>>> import numpy as np
>>> np.set_printoptions(precision=3, suppress=True, linewidth=160)
>>> K = np.diag(10 * np.array([3, 4, -5])) + np.array([[8, 3, 7], [1, 1, 6], [6, 3, 7]])
>>> print(K)
[[ 38   3   7]
 [  1  41   6]
 [  6   3 -43]]
>>> w, vecs = np.linalg.eig(K)
>>> print(np.sort(np.linalg.eigvals(K.T)))
[-43.708  37.315  42.393]
>>> print(np.sort(np.linalg.eigvals(K @ K)))
[1392.389 1797.205 1910.406]
>>> print(np.round(np.prod(w), 3))
-69142.0
>>> rng = np.random.default_rng(962108)
>>> out = K + rng.integers(-2, 3, (3, 2)) @ rng.integers(-2, 3, (2, 3))
>>> print(out)
[[ 39   2   6]
 [ -1  43   5]
 [ 12  -3 -37]]
>>> print(np.linalg.matrix_rank(out - K, tol=1e-8))
2
>>> Uu, sigma, VT = np.linalg.svd(K, full_matrices=False)
>>> print(np.round(Uu.T @ Uu, 3) + 0)
[[1. 0. 0.]
 [0. 1. 0.]
 [0. 0. 1.]]
>>> print(np.round(VT @ VT.T, 3) + 0)
[[1. 0. 0.]
 [0. 1. 0.]
 [0. 0. 1.]]
>>> print(Uu.shape, sigma.shape, VT.shape)
(3, 3) (3,) (3, 3)
>>> print(np.allclose(Uu * sigma @ VT, K))
True
>>> print(sigma)
[44.868 41.486 37.145]
>>> u = np.array([-4, 3, -8])
>>> out = K + np.outer(u, np.eye(3)[1])
>>> print(np.linalg.matrix_rank(np.linalg.inv(out) - np.linalg.inv(K), tol=1e-8))
1
>>> print(np.linalg.matrix_rank(out - K))
1
>>> G = K.T @ K
>>> print(np.allclose(G, G.T))
True
>>> print(np.linalg.eigvalsh(G)[::-1])
[2013.157 1721.069 1379.774]
>>> print(np.linalg.matrix_rank(G))
3
>>> print((K @ K.T).shape)
(3, 3)
>>> print(G)
[[1481  173   14]
 [ 173 1699  138]
 [  14  138 1934]]
>>> E = np.load("data.npy")
>>> print(E)
[[ 1 -2  1 -2]
 [ 2 -1  2 -1]
 [ 1 -2  1 -2]
 [ 2 -1  2 -1]]
>>> print(E @ np.linalg.pinv(E) @ E)
[[ 1. -2.  1. -2.]
 [ 2. -1.  2. -1.]
 [ 1. -2.  1. -2.]
 [ 2. -1.  2. -1.]]
>>> print(np.unique(E.round(6), axis=0).shape)
(2, 4)
>>> print(np.abs(np.diag(np.linalg.qr(E)[1])) > 1e-9)
[ True  True False False]
>>> print(np.allclose(E[:-1].T @ np.linalg.lstsq(E[:-1].T, E[-1])[0], E[-1]))
True
>>> X = np.loadtxt("arr.csv", delimiter=",")
>>> print(X)
[[ 97.642  39.828  98.98 ]
 [101.474  40.239  98.987]
 [100.836  40.929 100.618]
 [100.53   38.571  97.829]
 [ 99.924  38.447 100.099]
 [ 99.869  41.247  99.549]
 [ 99.88   39.25  100.523]
 [ 99.924  41.683  99.929]
 [ 99.632  37.925 100.04 ]
 [ 99.989  41.755 100.041]
 [100.495  40.018 100.061]
 [100.187  37.878  98.13 ]
 [101.104  38.874  99.85 ]
 [ 99.751  41.971  99.657]
 [ 98.1    40.368  99.988]
 [ 99.62   40.642  99.866]
 [ 99.666  38.206  99.626]
 [100.147  40.049 101.574]
 [ 99.263  38.271 100.005]
 [100.681  41.98  100.031]
 [ 99.868  39.118 101.505]
 [ 99.816  40.683  99.136]
 [ 99.868  41.212  99.75 ]
 [ 99.419  40.227 101.632]]
>>> Uu, sigma, VT = np.linalg.svd(X)
>>> print(sigma)
[719.298   6.084   4.265]
>>> print(np.argmax(sigma[:-1] / (sigma[1:] + 1e-6)) + 1)
1
>>> out = Uu[:, :1] @ np.diag(sigma[:1]) @ VT[:1]
>>> print(np.linalg.matrix_rank(X, rtol=0.05))
1
>>> print(np.round(np.linalg.norm(X - out) / np.linalg.norm(X), 3))
0.01
>>> print(np.linalg.matrix_rank(out))
1
>>> cen = X - X.mean(axis=0)
>>> Uu, sigma, VT = np.linalg.svd(cen, full_matrices=False)
>>> print(np.round((sigma ** 2).sum() ** 2 / (sigma ** 4).sum(), 3))
2.461
>>> print(VT[0] * np.sign(VT[0, np.abs(VT[0]).argmax()]))
[0.039 0.979 0.2  ]
>>> print(sigma ** 2 / (sigma ** 2).sum())
[0.552 0.248 0.199]
>>> print(np.linalg.matrix_rank(cen))
3
>>> t = np.radians(17)
>>> r_ = np.eye(3)
>>> r_[1, 1] = r_[2, 2] = np.cos(t)
>>> r_[1, 2], r_[2, 1] = -np.sin(t), np.sin(t)
>>> print(r_)
[[ 1.     0.     0.   ]
 [ 0.     0.956 -0.292]
 [ 0.     0.292  0.956]]
>>> out = X @ r_.T
>>> print(np.allclose(np.linalg.norm(X, axis=1), np.linalg.norm(out, axis=1)))
True
>>> print(np.abs(out - X).max(axis=0))
[ 0.    31.472  7.917]
>>> u = np.array([9, 2, 5])
>>> out = r_ + np.outer(u, np.eye(3)[0])
>>> print(np.linalg.matrix_rank(out - r_))
1
>>> print(np.linalg.matrix_rank(np.linalg.inv(out) - np.linalg.inv(r_), tol=1e-8))
1
>>> print(out)
[[10.     0.     0.   ]
 [ 2.     0.956 -0.292]
 [ 5.     0.292  0.956]]
>>> out = np.array([[1, 2, 7], [-7, 3, 9], [0, -3, -9], [-8, 1, -6]])
>>> basis = np.array([[3, -2, 2, -1], [-3, 2, -2, 0], [1, -1, -2, 3]])
>>> W0 = out @ basis + 0.1 * rng.normal(size=(4, 4))
>>> print(W0)
[[  3.925  -5.06  -15.995  19.935]
 [-21.085  10.837 -37.805  33.92 ]
 [ -0.071   3.179  24.001 -27.092]
 [-32.75   23.806  -6.019  -9.867]]
>>> out = W0 / np.linalg.norm(W0, axis=1, keepdims=True)
>>> G = out @ out.T
>>> print(G[2])
[-0.982 -0.879  1.     0.131]
>>> print(G)
[[ 1.     0.774 -0.982 -0.315]
 [ 0.774  1.    -0.879  0.357]
 [-0.982 -0.879  1.     0.131]
 [-0.315  0.357  0.131  1.   ]]
>>> print(round(np.degrees(np.arccos(np.clip(G[2, 1], -1, 1))), 3))
151.536
